% ipython --no-banner

In [1]: import numpy as np

In [2]: np.set_printoptions(suppress=True, linewidth=100)

In [3]: arr = np.loadtxt("sample17.csv", delimiter=",")

In [4]: arr
Out[4]: 
array([[ 0.,  0.,  0.,  0.,  0.,  0.,  0.,  0.,  0.,  0.,  0.,  9.,  0.],
       [ 0.,  0.,  0.,  0.,  0.,  0.,  0.,  0.,  0.,  7.,  0.,  0.,  0.],
       [ 0.,  0.,  0., -6.,  0.,  0.,  0.,  0.,  0.,  0.,  0.,  0.,  0.],
       [ 0.,  0.,  0.,  0.,  0., -1.,  0.,  0.,  0.,  0.,  0.,  0.,  0.],
       [-1.,  0.,  0.,  0.,  0.,  0.,  0.,  0.,  0.,  0.,  0.,  0.,  0.],
       [ 0.,  0.,  0.,  0.,  0.,  0.,  0.,  0.,  4.,  0.,  0.,  0.,  0.],
       [ 0.,  0.,  0.,  0.,  0.,  0.,  0., -3.,  0.,  0.,  0.,  0.,  0.],
       [ 0.,  0.,  0.,  0.,  0.,  0.,  0.,  0.,  0.,  0., -1.,  0.,  0.],
       [ 0., -1.,  0.,  0.,  0.,  0.,  0.,  0.,  0.,  0.,  0.,  0.,  0.],
       [ 0.,  0.,  0.,  0.,  0.,  0.,  0.,  0.,  0.,  0.,  0.,  0.,  1.],
       [ 0.,  0.,  0.,  0., -7.,  0.,  0.,  0.,  0.,  0.,  0.,  0.,  0.],
       [ 0.,  0.,  7.,  0.,  0.,  0.,  0.,  0.,  0.,  0.,  0.,  0.,  0.],
       [ 0.,  0.,  0.,  0.,  0.,  0.,  2.,  0.,  0.,  0.,  0.,  0.,  0.]])

In [5]: np.round(np.linalg.norm(arr, axis=0), 2)
Out[5]: array([1., 1., 7., 6., 7., 1., 2., 3., 4., 7., 1., 9., 1.])

In [6]: np.round(np.linalg.svd(arr, compute_uv=False), 2)
Out[6]: array([9., 7., 7., 7., 6., 4., 3., 2., 1., 1., 1., 1., 1.])

In [7]: W1 = np.array([[-2, 3, -3],
   ...:     [2, 0, -2],
   ...:     [0, -1, 3],
   ...:     [0, -2, -1],
   ...:     [1, 2, -2],
   ...:     [1, -3, -2],
   ...:     [2, -2, 3],
   ...:     [0, -1, 3],
   ...:     [1, 3, -2],
   ...:     [-3, -2, 1],
   ...:     [2, 0, -1],
   ...:     [-2, 0, -2],
   ...:     [-3, -2, -1]])

In [8]: coef = np.array([1, 4, 3])

In [9]: H = np.maximum(arr @ W1 + coef, 0)

In [10]: print((H > 0).astype(int))
[[0 1 0]
 [0 0 1]
 [1 1 1]
 [0 1 1]
 [1 1 1]
 [1 1 0]
 [1 1 0]
 [0 1 1]
 [0 1 1]
 [0 1 1]
 [0 0 1]
 [1 0 1]
 [1 0 1]]

In [11]: np.round((H > 0).mean(axis=0), 2)
Out[11]: array([0.46, 0.69, 0.77])

In [12]: C = np.array([[1, 2], [3, 0], [0, 3]])

In [13]: W1 @ C
Out[13]: 
array([[  7, -13],
       [  2,  -2],
       [ -3,   9],
       [ -6,  -3],
       [  7,  -4],
       [ -8,  -4],
       [ -4,  13],
       [ -3,   9],
       [ 10,  -4],
       [ -9,  -3],
       [  2,   1],
       [ -2, -10],
       [ -9,  -9]])

In [14]: (H @ C).round(6).argmax(axis=1)
Out[14]: array([0, 1, 0, 0, 1, 0, 0, 0, 1, 0, 1, 1, 1])

In [15]: print(arr.sum(axis=0))
[-1. -1.  7. -6. -7. -1.  2. -3.  4.  7. -1.  9.  1.]

In [16]: arr.sum(axis=1)
Out[16]: array([ 9.,  7., -6., -1., -1.,  4., -3., -1., -1.,  1., -7.,  7.,  2.])

In [17]: np.round(np.linalg.svd(arr, compute_uv=False), 2)
Out[17]: array([9., 7., 7., 7., 6., 4., 3., 2., 1., 1., 1., 1., 1.])

In [18]: round(float(np.linalg.norm(arr)), 2)
Out[18]: 17.26

In [19]: print(np.count_nonzero(arr))
13

In [20]: np.zeros(13, 13)
TypeError: Cannot interpret '13' as a data type


In [21]: np.abs(arr).max()
Out[21]: np.float64(9.0)

In [22]: np.linalg.matrix_rank(arr)
Out[22]: np.int64(13)

In [23]: np.unravel_index(np.abs(arr).argmax(), arr.shape)
Out[23]: (np.int64(0), np.int64(11))

In [24]: def softmax(z):
    ...:     e = np.exp(z - z.max(axis=-1, keepdims=True))
    ...:     return e / e.sum(axis=-1, keepdims=True)
    ...: 

In [25]: np.round(softmax(arr[4]), 2)
Out[25]: array([0.03, 0.08, 0.08, 0.08, 0.08, 0.08, 0.08, 0.08, 0.08, 0.08, 0.08, 0.08, 0.08])

In [26]: np.round(softmax(arr[4] + 5), 2)
Out[26]: array([0.03, 0.08, 0.08, 0.08, 0.08, 0.08, 0.08, 0.08, 0.08, 0.08, 0.08, 0.08, 0.08])

In [27]: print(np.round(softmax(10 * arr[4]), 2) + 0)
[0.   0.08 0.08 0.08 0.08 0.08 0.08 0.08 0.08 0.08 0.08 0.08 0.08]

In [28]: att = arr @ arr.T / np.sqrt(13)

In [29]: softmax(att).round(6).argmax(axis=1)
Out[29]: array([ 0,  1,  2,  3,  4,  5,  6,  7,  8,  9, 10, 11, 12])

In [30]: np.round(softmax(att)[4] @ arr, 2)
Out[30]: array([-0.1 , -0.08,  0.53, -0.45, -0.53, -0.08,  0.15, -0.23,  0.3 ,  0.53, -0.08,  0.68,  0.08])

In [31]: r0 = np.array([-3, 1])

In [32]: np.convolve(arr[4], r0)
Out[32]: array([ 3., -1.,  0.,  0.,  0.,  0.,  0.,  0.,  0.,  0.,  0.,  0.,  0.,  0.])

In [33]: np.polyval(r0, arr[4])
Out[33]: array([4., 1., 1., 1., 1., 1., 1., 1., 1., 1., 1., 1., 1.])

In [34]: E = np.array([[2, 0, 3, 0, 2, 0, 2, 3],
    ...:     [2, 1, 2, 2, 0, 0, 0, 0],
    ...:     [0, 2, 2, 3, 0, 3, 3, 1],
    ...:     [3, 2, 2, 0, 1, 2, 3, 0],
    ...:     [1, 0, 2, 3, 2, 3, 3, 2]])

In [35]: E[1] = E[3]

In [36]: E
Out[36]: 
array([[2, 0, 3, 0, 2, 0, 2, 3],
       [3, 2, 2, 0, 1, 2, 3, 0],
       [0, 2, 2, 3, 0, 3, 3, 1],
       [3, 2, 2, 0, 1, 2, 3, 0],
       [1, 0, 2, 3, 2, 3, 3, 2]])

In [37]: other = E / np.linalg.norm(E, axis=1, keepdims=True)

In [38]: gram = other @ other.T

In [39]: (np.abs(gram) > 0.9).astype(int)
Out[39]: 
array([[1, 0, 0, 0, 0],
       [0, 1, 0, 1, 0],
       [0, 0, 1, 0, 0],
       [0, 1, 0, 1, 0],
       [0, 0, 0, 0, 1]])

In [40]: gram[4].round(2)
Out[40]: array([0.69, 0.68, 0.87, 0.68, 1.  ])

In [41]: print(gram.round(2))
[[1.   0.66 0.46 0.66 0.69]
 [0.66 1.   0.69 1.   0.68]
 [0.46 0.69 1.   0.69 0.87]
 [0.66 1.   0.69 1.   0.68]
 [0.69 0.68 0.87 0.68 1.  ]]

In [42]: np.linalg.matrix_rank(E, rtol=0.1)
Out[42]: np.int64(4)

In [43]: round(float(np.linalg.norm(E, 2) / np.linalg.norm(E)), 2)
Out[43]: 0.88

In [44]: np.argsort(-np.linalg.norm(E, axis=0).round(6), kind="stable")[:3]
Out[44]: array([6, 5, 2])

In [45]: np.linalg.lstsq(E[:-1].T, E[-1])[2]
Out[45]: np.int32(3)

In [46]: np.abs(np.diag(np.linalg.qr(E)[1])) > 1e-9
Out[46]: array([ True,  True,  True,  True, False])

In [47]: E.reshape(5, 9)
ValueError: cannot reshape array of size 40 into shape (5,9)


In [48]: print(E.reshape(2, -1))
[[2 0 3 0 2 0 2 3 3 2 2 0 1 2 3 0 0 2 2 3]
 [0 3 3 1 3 2 2 0 1 2 3 0 1 0 2 3 2 3 3 2]]

In [49]: E.reshape(-1, 2)
Out[49]: 
array([[2, 0],
       [3, 0],
       [2, 0],
       [2, 3],
       [3, 2],
       [2, 0],
       [1, 2],
       [3, 0],
       [0, 2],
       [2, 3],
       [0, 3],
       [3, 1],
       [3, 2],
       [2, 0],
       [1, 2],
       [3, 0],
       [1, 0],
       [2, 3],
       [2, 3],
       [3, 2]])

In [50]: E.ravel(order="F")
Out[50]: 
array([2, 3, 0, 3, 1, 0, 2, 2, 2, 0, 3, 2, 2, 2, 2, 0, 0, 3, 0, 3, 2, 1, 0, 1, 2, 0, 2, 3, 2, 3, 2,
       3, 3, 3, 3, 3, 0, 1, 0, 2])

In [51]: blk = E.reshape(5, 2, -1)

In [52]: blk.sum(axis=1)
Out[52]: 
array([[4, 0, 5, 3],
       [4, 4, 5, 0],
       [0, 5, 5, 4],
       [4, 4, 5, 0],
       [3, 3, 5, 5]])

In [53]: blk[:, 0]
Out[53]: 
array([[2, 0, 3, 0],
       [3, 2, 2, 0],
       [0, 2, 2, 3],
       [3, 2, 2, 0],
       [1, 0, 2, 3]])

In [54]: print(blk.shape)
(5, 2, 4)

In [55]: np.einsum("ihd,ihd->ih", blk, blk)
Out[55]: 
array([[13, 17],
       [17, 14],
       [17, 19],
       [17, 14],
       [14, 26]])
